% ipython --no-banner

In [1]: import numpy as np

In [2]: np.set_printoptions(precision=2, suppress=True, linewidth=100)

In [3]: Y = np.array([[-2, -2, 2], [0, -1, -1], [2, 0, -2]])

In [4]: C = np.array([[1, 1], [2, 0]])

In [5]: W0 = np.block([[Y, np.zeros((3, 2))], [np.zeros((2, 3)), C]])

In [6]: W0
Out[6]: 
array([[-2., -2.,  2.,  0.,  0.],
       [ 0., -1., -1.,  0.,  0.],
       [ 2.,  0., -2.,  0.,  0.],
       [ 0.,  0.,  0.,  1.,  1.],
       [ 0.,  0.,  0.,  2.,  0.]])

In [7]: Q, R = np.linalg.qr(W0)

In [8]: round(abs(R[0, 0]), 2), np.round(np.linalg.norm(W0[:, 0]), 2)
Out[8]: (np.float64(2.83), np.float64(2.83))

In [9]: print(np.round(Q @ R, 2) + 0)
[[-2. -2.  2.  0.  0.]
 [ 0. -1. -1.  0.  0.]
 [ 2.  0. -2.  0.  0.]
 [ 0.  0.  0.  1.  1.]
 [ 0.  0.  0.  2.  0.]]

In [10]: np.allclose(R.T @ R, W0.T @ W0)
Out[10]: True

In [11]: Q
Out[11]: 
array([[-0.71, -0.58,  0.41,  0.  ,  0.  ],
       [ 0.  , -0.58, -0.82,  0.  ,  0.  ],
       [ 0.71, -0.58,  0.41,  0.  ,  0.  ],
       [ 0.  ,  0.  , -0.  , -0.45, -0.89],
       [ 0.  ,  0.  , -0.  , -0.89,  0.45]])

In [12]: np.abs(np.diag(R))
Out[12]: array([2.83, 1.73, 0.82, 2.24, 0.89])

In [13]: evals, V = np.linalg.eig(W0)

In [14]: np.sort(np.linalg.eigvals(W0.T))
Out[14]: array([-3.56, -2.  , -1.  ,  0.56,  2.  ])

In [15]: np.round(W0 @ V[:, 0] - evals[0] * V[:, 0], 2) + 0
Out[15]: array([0., 0., 0., 0., 0.])

In [16]: print(round(float(np.prod(evals)), 2))
-8.0

In [17]: evals
Out[17]: array([ 0.56, -3.56, -2.  ,  2.  , -1.  ])

In [18]: Q, V = np.linalg.qr(W0[:, :3])[0], np.linalg.qr(W0[:, 3:])[0]

In [19]: sigma = np.linalg.svd(Q.T @ V, compute_uv=False)

In [20]: print(sigma.round(2) + 0)
[0. 0.]

In [21]: np.degrees(np.arccos(sigma.clip(0, 1)))
Out[21]: array([90., 90.])

In [22]: np.round(np.linalg.norm(Q @ Q.T - V @ V.T, 2), 2)
Out[22]: np.float64(1.0)

In [23]: C = np.array([[0, 6, -7, -9], [-2, -3, 2, 4], [-9, -2, -9, 2], [-6, -8, 6, -1]])

In [24]: rng = np.random.default_rng(83)

In [25]: feats = (rng.random((20, 4)) < 0.25) @ C

In [26]: feats
Out[26]: 
array([[ -2,  -3,   2,   4],
       [ -2,  -3,   2,   4],
       [  0,   0,   0,   0],
       [  0,   0,   0,   0],
       [  0,   0,   0,   0],
       [ -8, -11,   8,   3],
       [  0,   0,   0,   0],
       [ -2,  -3,   2,   4],
       [ -8, -11,   8,   3],
       [-15,  -4, -10,  -8],
       [  0,   0,   0,   0],
       [-15, -10,  -3,   1],
       [ -2,  -3,   2,   4],
       [  0,   0,   0,   0],
       [  0,   0,   0,   0],
       [ -9,   4, -16,  -7],
       [  0,   6,  -7,  -9],
       [ -6,  -2,  -1, -10],
       [ -9,   4, -16,  -7],
       [ -2,   3,  -5,  -5]])

In [27]: d = np.linalg.norm(feats[:, None] - feats[None], axis=-1)

In [28]: np.linalg.matrix_rank(d ** 2)
Out[28]: np.int64(6)

In [29]: print((d + 1e9 * np.eye(20)).round(6).argmin(axis=1))
[ 1  0  3  2  2  8  2  0  5 15  2  9  0  2  2 18 19 19 15 16]

In [30]: d[4].round(6).argsort(kind="stable")[:4]
Out[30]: array([2, 3, 4, 6])

In [31]: np.flatnonzero(d[4] < d.mean() / 2)
Out[31]: array([ 0,  1,  2,  3,  4,  6,  7, 10, 12, 13, 14])

In [32]: print((np.linalg.matrix_power((W0 != 0) + (W0.T != 0) + np.eye(5), 5) > 0).astype(int))
[[1 1 1 0 0]
 [1 1 1 0 0]
 [1 1 1 0 0]
 [0 0 0 1 1]
 [0 0 0 1 1]]

In [33]: X = np.loadtxt("dump.csv", delimiter=",")

In [34]: X
Out[34]: 
array([[ -4.,  -8.,  -8.],
       [  5.,  -5.,  -3.],
       [ 11., -13., -10.],
       [ 12., -14.,  -7.],
       [  3., -13.,  -6.],
       [ 10.,  -7., -10.],
       [ 18., -16., -11.],
       [ 11., -17.,  -5.],
       [ 19., -25.,  -3.],
       [ 23., -16.,   2.],
       [ 19., -16.,  10.],
       [ 11., -10.,  16.],
       [  2., -10.,  16.],
       [  7.,  -4.,  25.],
       [ 10.,   5.,  26.],
       [ 19.,   3.,  35.],
       [ 25.,   0.,  44.],
       [ 31.,   3.,  40.],
       [ 38.,  -6.,  42.],
       [ 45., -14.,  49.],
       [ 40.,  -5.,  45.],
       [ 34.,  -1.,  52.],
       [ 25.,   3.,  47.],
       [ 32.,  -6.,  49.],
       [ 35.,  -8.,  47.],
       [ 41., -14.,  46.],
       [ 44., -15.,  43.],
       [ 49., -18.,  36.],
       [ 53., -10.,  29.],
       [ 56.,  -9.,  32.]])

In [35]: idx = X[:, 0] > np.median(X[:, 0])

In [36]: r0 = X[idx].mean(axis=0) - X[~idx].mean(axis=0)

In [37]: r0
Out[37]: array([27.87,  2.27, 35.87])

In [38]: cen = (X - X.mean(axis=0)) / X.std(axis=0)

In [39]: cen.std(axis=0)
Out[39]: array([1., 1., 1.])

In [40]: c = np.linalg.lstsq(np.delete(cen, 1, axis=1), cen[:, 1])[0]

In [41]: np.abs(c).argmax()
Out[41]: np.int64(1)

In [42]: C2 = np.cov(X, rowvar=False)

In [43]: np.argsort(-X.std(axis=0).round(6), kind="stable")
Out[43]: array([2, 0, 1])

In [44]: print(np.median(X, axis=0))
[21.  -9.5 27.5]

In [45]: print(round(np.corrcoef(X[:, 0], X[:, 2])[0, 1], 2))
0.71

In [46]: np.linalg.eigvalsh(C2)[::-1]
Out[46]: array([699.52, 128.79,  20.82])

In [47]: C2
Out[47]: 
array([[273.15,  -7.33, 268.48],
       [ -7.33,  53.36,  75.79],
       [268.48,  75.79, 522.62]])

In [48]: X.std(axis=0)
Out[48]: array([16.25,  7.18, 22.48])

In [49]: J = np.load("block9.npy")

In [50]: J
Out[50]: 
array([[0., 0., 0., 0., 0., 2., 2.],
       [0., 0., 0., 0., 0., 3., 0.],
       [0., 0., 0., 0., 0., 3., 3.],
       [0., 0., 0., 0., 0., 3., 3.],
       [0., 0., 0., 0., 0., 0., 3.],
       [2., 3., 3., 3., 0., 0., 0.],
       [2., 0., 3., 3., 3., 0., 0.]])

In [51]: evals, V = np.linalg.eigh(J)

In [52]: vec = np.array([2, 0, -1, 0, -3, -3, -3])

In [53]: (np.sign(V[:, -1].round(6)) == np.sign(V[0, -1].round(6))).astype(int)
Out[53]: array([1, 1, 1, 1, 1, 1, 1])

In [54]: print(np.round(V * np.abs(evals) @ V.T, 2) + 0)
[[ 1.1   0.82  1.65  1.65  0.82  0.    0.  ]
 [ 0.82  2.12  1.24  1.24 -0.88  0.    0.  ]
 [ 1.65  1.24  2.47  2.47  1.24  0.    0.  ]
 [ 1.65  1.24  2.47  2.47  1.24  0.    0.  ]
 [ 0.82 -0.88  1.24  1.24  2.12  0.    0.  ]
 [ 0.    0.    0.    0.    0.    5.14  2.14]
 [ 0.    0.    0.    0.    0.    2.14  5.14]]

In [55]: vec @ J @ vec
Out[55]: np.float64(42.0)

In [56]: np.abs(J).sum(axis=1).max(), round(np.abs(evals).max(), 2)
Out[56]: (np.float64(11.0), np.float64(7.28))
